$ ipython --no-banner

In [1]: import numpy as np

In [2]: from numpy import linalg as LA

In [3]: np.set_printoptions(suppress=True, linewidth=160)

In [4]: rng = np.random.default_rng(43329)

In [5]: arr = np.eye(3, dtype=int)[rng.permutation(3)]

In [6]: arr
Out[6]: 
array([[0, 1, 0],
       [1, 0, 0],
       [0, 0, 1]])

In [7]: out = arr / LA.norm(arr, axis=1, keepdims=True)

In [8]: cov = out @ out.T

In [9]: np.round(LA.norm(out, axis=1), 2)
Out[9]: array([1., 1., 1.])

In [10]: (np.abs(cov) > 0.9).astype(int)
Out[10]: 
array([[1, 0, 0],
       [0, 1, 0],
       [0, 0, 1]])

In [11]: cov
Out[11]: 
array([[1., 0., 0.],
       [0., 1., 0.],
       [0., 0., 1.]])

In [12]: np.round(LA.pinv(arr), 2)
Out[12]: 
array([[0., 1., 0.],
       [1., 0., 0.],
       [0., 0., 1.]])

In [13]: arr.T @ arr
Out[13]: 
array([[1, 0, 0],
       [0, 1, 0],
       [0, 0, 1]])

In [14]: m1 = np.arange(9).reshape(3, 3) + -1

In [15]: m1
Out[15]: 
array([[-1,  0,  1],
       [ 2,  3,  4],
       [ 5,  6,  7]])

In [16]: left, s, Vh = LA.svd(m1)

In [17]: vecs = Vh[:(s > 1e-8).sum()]

In [18]: x0 = m1[2] + -2 * m1[1] + rng.integers(2) * np.eye(3)[0]

In [19]: x0
Out[19]: array([ 2.,  0., -1.])

In [20]: round(LA.norm(x0 - vecs.T @ vecs @ x0), 2)
Out[20]: np.float64(0.41)

In [21]: np.round(vecs.T @ vecs, 2)
Out[21]: 
array([[ 0.83,  0.33, -0.17],
       [ 0.33,  0.33,  0.33],
       [-0.17,  0.33,  0.83]])

In [22]: K = np.load("w.npy")

In [23]: K
Out[23]: 
array([[  0.4 ,  -1.14, -11.37,   5.05],
       [ 19.74, -23.62,  -1.62,  -6.4 ],
       [  7.73,   2.84,  -7.5 ,  11.24],
       [  1.9 ,  12.08,  -5.95,   0.05],
       [-13.07,   5.91,   3.33,   7.02],
       [  1.93,  -3.97,  -5.25,  -0.57],
       [ 10.01,  11.87,  11.98,  -0.65],
       [  3.97,  -5.08,   3.39,   5.62],
       [-10.4 ,  -8.11,  -2.91,  -3.1 ],
       [-16.51,   7.46,   0.97,  14.06],
       [ -2.77,  11.94,  -2.29,  -5.97],
       [ -4.77,   8.31,  -5.3 ,   3.76],
       [  0.79,  -8.87,   3.13,  -4.51],
       [ 11.28,  11.81, -15.65,  -7.9 ],
       [  2.4 ,  11.82,   5.28,  -8.3 ],
       [ -4.43, -17.49,  -6.  ,   3.38],
       [ -2.18,   9.62,   5.88,   4.89],
       [-15.72,  -0.89,  10.84,  -7.69],
       [ -0.43,   0.72, -12.77,  11.27],
       [  8.91,   1.33,   0.9 ,   1.78],
       [  1.45,  -4.2 ,   7.68,   6.61],
       [ -0.71,  -6.93, -12.74, -10.51],
       [-16.65,   2.68,  -8.05,   5.93],
       [ 13.54,  -5.72,   2.36, -17.6 ],
       [ -6.65,  -4.14,   2.23,  12.8 ],
       [  6.06,  -8.06,  -6.76,   7.21],
       [-12.54,  -7.97,  -4.47,   0.69],
       [ 17.49,  15.2 ,  -5.51,  -0.55]])

In [24]: Z = K[[1, 22]].astype(float)

In [25]: for _ in range(6):
    ...:     labels = LA.norm(K[:, None] - Z, axis=-1).argmin(axis=1)
    ...:     Z = np.array([K[labels == j].mean(axis=0) for j in range(2)])
    ...: 

In [26]: labels
Out[26]: array([1, 0, 1, 1, 1, 1, 1, 1, 1, 1, 1, 1, 0, 1, 1, 1, 1, 1, 1, 1, 1, 1, 1, 0, 1, 1, 1, 1])

In [27]: np.bincount(labels)
Out[27]: array([ 3, 25])
